In [1]: import numpy as np

In [2]: from numpy import linalg as LA

In [3]: np.set_printoptions(suppress=True, linewidth=200)

In [4]: K = np.loadtxt("mat.csv", delimiter=",")

In [5]: print(K)
[[ 0.  0.  0.  0.  0.  0.]
 [ 0.  0.  0.  0.  0.  0.]
 [ 0.  0.  0.  0.  0.  0.]
 [ 0.  0.  0. -2.  0.  0.]
 [ 0.  0.  0.  0.  1.  0.]
 [ 0.  0.  0.  0.  0. -2.]]

In [6]: print(K[:, 4] @ K[:, 2])
0.0

In [7]: print(np.round(LA.svd(K, compute_uv=False), 1))
[2. 2. 1. 0. 0. 0.]

In [8]: print(np.round(LA.pinv(K), 1))
[[ 0.   0.   0.   0.   0.   0. ]
 [ 0.   0.   0.   0.   0.   0. ]
 [ 0.   0.   0.   0.   0.   0. ]
 [ 0.   0.   0.  -0.5  0.   0. ]
 [ 0.   0.   0.   0.   1.   0. ]
 [ 0.   0.   0.   0.   0.  -0.5]]

In [9]: print(K.T @ K)
[[0. 0. 0. 0. 0. 0.]
 [0. 0. 0. 0. 0. 0.]
 [0. 0. 0. 0. 0. 0.]
 [0. 0. 0. 4. 0. 0.]
 [0. 0. 0. 0. 1. 0.]
 [0. 0. 0. 0. 0. 4.]]

In [10]: m1 = np.loadtxt("test5.csv", delimiter=",")

In [11]: print(m1)
[[ -0.9  -0.3  -0.5   0.6]
 [ -1.5   0.3   0.4  -0.1]
 [-38.   30.  -22.   14. ]
 [ -0.4   0.2  -0.3   1.1]
 [ -0.6   0.6  -1.4  -0.5]
 [ -0.6   1.1   2.1  -0.9]
 [  0.4   0.9  -1.   -0.4]
 [ -0.4   0.3  -0.1   0.4]
 [ -0.6  -0.4   1.6  -0.2]
 [ -0.6   0.    0.6   0.8]
 [ -0.5  -0.3   0.7  -0.3]
 [  0.   -0.3  -0.5   1.4]
 [  0.2   1.3  -0.4  -0.1]
 [ -0.4  -0.1   0.5  -0.3]
 [  0.   -0.3  -0.8   0.4]
 [  2.2  -1.2   2.    1. ]
 [ -0.8  -0.8  -1.2   1. ]
 [ -1.1  -1.8   0.2   0. ]
 [ -1.8   0.6  -1.5   0.2]
 [  1.1  -0.1   1.2   0.7]
 [ -1.2   0.1   1.3   0.9]
 [ -0.1   0.1  -1.2  -0.8]
 [  0.7   0.3   0.5  -1.1]]

In [12]: C2 = np.cov(m1, rowvar=False)

In [13]: print(np.round(m1.std(axis=0), 1))
[7.7 6.2 4.6 2.9]

In [14]: print(round(float(np.corrcoef(m1[:, 0], m1[:, 1])[0, 1]), 1))
-1.0

In [15]: print(np.round(np.polyfit(m1[:, 0], m1[:, 1], 1), 1))
[-0.8 -0.2]

In [16]: print(np.argwhere(np.triu(np.abs(np.corrcoef(m1.T)) > 0.8, 1)))
[[0 1]
 [0 2]
 [0 3]
 [1 2]
 [1 3]
 [2 3]]

In [17]: print(C2.round(1))
[[ 62.5 -49.2  36.5 -22.6]
 [-49.2  39.6 -29.   17.8]
 [ 36.5 -29.   22.4 -13.3]
 [-22.6  17.8 -13.3   8.8]]

In [18]: vals, V = LA.eigvalsh(C2)
---------------------------------------------------------------------------
ValueError                                Traceback (most recent call last)
Cell In[18], line 1
----> 1 vals, V = LA.eigvalsh(C2)

ValueError: too many values to unpack (expected 2)

In [19]: vals, V = LA.eigh(C2)

In [20]: print(np.abs(V[:, -1]).round(6).argmax())
0

In [21]: print(np.round(V.T @ C2 @ V, 1) + 0)
[[  0.4   0.    0.    0. ]
 [  0.    0.6   0.    0. ]
 [  0.    0.    0.8   0. ]
 [  0.    0.    0.  131.3]]

In [22]: print(np.round(V.T @ V, 1) + 0)
[[1. 0. 0. 0.]
 [0. 1. 0. 0.]
 [0. 0. 1. 0.]
 [0. 0. 0. 1.]]
